$ python3 -q
>>> import numpy as np
>>> from numpy import linalg as LA
>>> np.set_printoptions(precision=2, suppress=True, linewidth=120)
>>> rng = np.random.default_rng(73192)
>>> arr = rng.normal(size=(29, 4)) + 3 * np.array([0, 1, 0, 0])
>>> print(arr)
[[ 0.66  1.95  0.66 -1.03]
 [-0.56  3.15 -0.48 -0.29]
 [-1.54  4.12  3.01  0.32]
 [-0.08  3.46  2.16 -0.82]
 [ 1.57  1.94  1.7   0.72]
 [ 1.22  1.27  0.16 -2.24]
 [ 2.    3.18  0.74 -0.08]
 [-0.35  2.65  0.87  0.95]
 [ 0.93  1.78 -1.07  1.22]
 [ 0.52  3.93  1.57 -1.93]
 [ 0.63  3.82  0.69 -0.36]
 [ 0.92  4.05  0.63  1.28]
 [ 0.63  2.83 -0.41 -0.53]
 [-0.43  2.92 -1.32  1.01]
 [ 0.08  2.76 -0.14 -0.9 ]
 [-0.16  0.75 -0.26 -0.66]
 [ 0.22  0.75 -0.15 -0.83]
 [ 0.13  1.96  0.3  -0.73]
 [ 0.64  2.99 -1.56  1.06]
 [ 0.92  3.29  0.41  0.98]
 [-1.16  2.2   0.24 -1.41]
 [ 3.17  5.16 -0.84 -1.27]
 [ 0.65  3.29 -0.37  0.5 ]
 [ 1.47  4.81 -0.38  0.66]
 [-1.36  2.77  0.29  1.38]
 [-0.38  1.77  0.48  1.88]
 [ 1.99  2.39 -0.62  0.97]
 [-1.02  3.01 -1.15  0.22]
 [ 0.66  3.22  0.87  1.75]]
>>> G = np.cov(arr, rowvar=False)
>>> print(np.argsort(-arr.std(axis=0).round(6), kind="stable"))
[3 1 0 2]
>>> print(G.shape)
(4, 4)
>>> print(np.median(arr, axis=0))
[0.63 2.92 0.24 0.22]
>>> print(LA.eigvalsh(G)[::-1])
[1.42 1.31 1.25 0.64]
>>> B = arr / np.sqrt((arr ** 2).mean(axis=1, keepdims=True))
>>> print(LA.norm(B, axis=1))
[2. 2. 2. 2. 2. 2. 2. 2. 2. 2. 2. 2. 2. 2. 2. 2. 2. 2. 2. 2. 2. 2. 2. 2. 2. 2. 2. 2. 2.]
>>> print(LA.matrix_rank(B) == LA.matrix_rank(arr))
True
>>> print(LA.matrix_rank(arr - arr.mean(axis=1, keepdims=True)))
3
>>> K = np.loadtxt("layer12.csv", delimiter=",")
>>> print(K)
[[-5. -1.  3.  0.]
 [-4. -5.  6.  0.]
 [-4. -7.  8.  0.]
 [-4. -7.  6.  2.]]
>>> B = LA.inv(K)
>>> print((np.abs(B) > 1e-9).astype(int))
[[1 1 1 0]
 [1 1 1 0]
 [1 1 1 0]
 [1 1 1 1]]
>>> print(round(float(LA.cond(K)), 2))
196.61
>>> print(np.round(K @ B, 2) + 0)
[[1. 0. 0. 0.]
 [0. 1. 0. 0.]
 [0. 0. 1. 0.]
 [0. 0. 0. 1.]]
>>> print(LA.det(K) * B)
[[  4. -26.  18.  -0.]
 [ 16. -56.  36.  -0.]
 [ 16. -62.  42.  -0.]
 [ 16. -62.  36.   6.]]
>>> print(np.diff(K, axis=0))
[[ 1. -4.  3.  0.]
 [ 0. -2.  2.  0.]
 [ 0.  0. -2.  2.]]
>>> K[4]
Traceback (most recent call last):
  File "<python-input-23>", line 1, in <module>
    K[4]
    ~^^^
IndexError: index 4 is out of bounds for axis 0 with size 4
>>> print(np.abs(K).max())
8.0
>>> print(K.shape)
(4, 4)
>>> print(np.count_nonzero(K))
13
>>> print(np.unravel_index(np.abs(K).argmax(), K.shape))
(np.int64(2), np.int64(2))
>>> np.zeros(4, 4)
Traceback (most recent call last):
  File "<python-input-28>", line 1, in <module>
    np.zeros(4, 4)
    ~~~~~~~~^^^^^^
TypeError: Cannot interpret '4' as a data type
>>> print(LA.matrix_rank(K))
4
>>> LA.rank(K)
Traceback (most recent call last):
  File "<python-input-30>", line 1, in <module>
    LA.rank(K)
    ^^^^^^^
AttributeError: module 'numpy.linalg' has no attribute 'rank'
